$ ipython --no-banner

In [1]: import numpy as np

In [2]: from numpy import linalg as LA

In [3]: np.set_printoptions(suppress=True, linewidth=140)

In [4]: rd = lambda a: np.round(a, 3) + 0

In [5]: data = np.loadtxt("a.csv", delimiter=",")

In [6]: print(data)
[[ 1.  1.  1.]
 [-1. -1.  3.]
 [-3.  1.  5.]
 [-1.  1.  7.]
 [ 1.  0.  6.]
 [ 0.  1.  6.]
 [ 1. -1.  7.]
 [ 0. -2.  9.]
 [-1.  0.  7.]
 [-2.  0.  7.]
 [-1.  2.  9.]
 [-3.  2. 11.]]

In [7]: # column 2 dominates

In [8]: print(rd(LA.norm(data[5] - data[11])))
5.916

In [9]: print(rd(LA.norm(data, axis=0)))
[ 5.385  4.243 24.207]

In [10]: print(LA.norm(data, axis=1).argmax())
11

In [11]: X = np.loadtxt("case9.csv", delimiter=",")

In [12]: print(X)
[[-19.366 -10.006  -0.207  20.886]
 [-20.699  -9.652   0.455  18.374]
 [-20.001 -10.419  -1.461  19.347]
 [-18.426 -10.127  -0.447  20.482]
 [-21.203 -11.36   -0.562  17.239]
 [-21.07   -9.15    0.905  20.137]
 [-22.065  -7.882   0.3    18.893]
 [-20.678 -10.34    0.007  20.747]
 [-21.029 -10.191   0.671  19.185]
 [-20.091  -9.899   0.951  19.078]
 [-20.572  -8.595   2.165  19.828]
 [-18.915 -10.088  -1.086  20.513]
 [-21.201  -9.971  -0.824  19.544]
 [-18.72   -9.223   1.883  18.8  ]
 [-18.956 -10.005  -0.268  19.522]
 [-18.699 -10.555   0.633  20.963]
 [-19.933 -11.334   1.429  21.041]
 [-19.79   -7.983  -0.141  20.   ]
 [-20.945 -11.884  -0.085  20.16 ]
 [-20.264  -9.844  -2.632  20.536]
 [-20.354 -10.956  -0.469  21.783]
 [-18.739  -9.321  -2.947  19.41 ]
 [-19.328  -8.21   -1.803  20.843]
 [-19.935 -10.     -0.989  17.94 ]
 [-21.025 -10.838   2.15   18.221]
 [-21.568  -9.26   -2.298  20.65 ]]

In [13]: G = np.cov(X, rowvar=False)

In [14]: print(np.argsort(-X.std(axis=0).round(6), kind="stable"))
[2 3 1 0]

In [15]: print(rd(np.corrcoef(X[:, 3], X[:, 1])[0, 1]))
-0.013

In [16]: print(rd(LA.eigvalsh(G)[::-1]))
[2.071 1.262 0.991 0.79 ]

In [17]: print(np.argwhere(np.triu(np.abs(np.corrcoef(X.T)) > 0.8, 1)))
[]

In [18]: print(rd(np.median(X, axis=0)))
[-20.178 -10.003  -0.174  19.914]
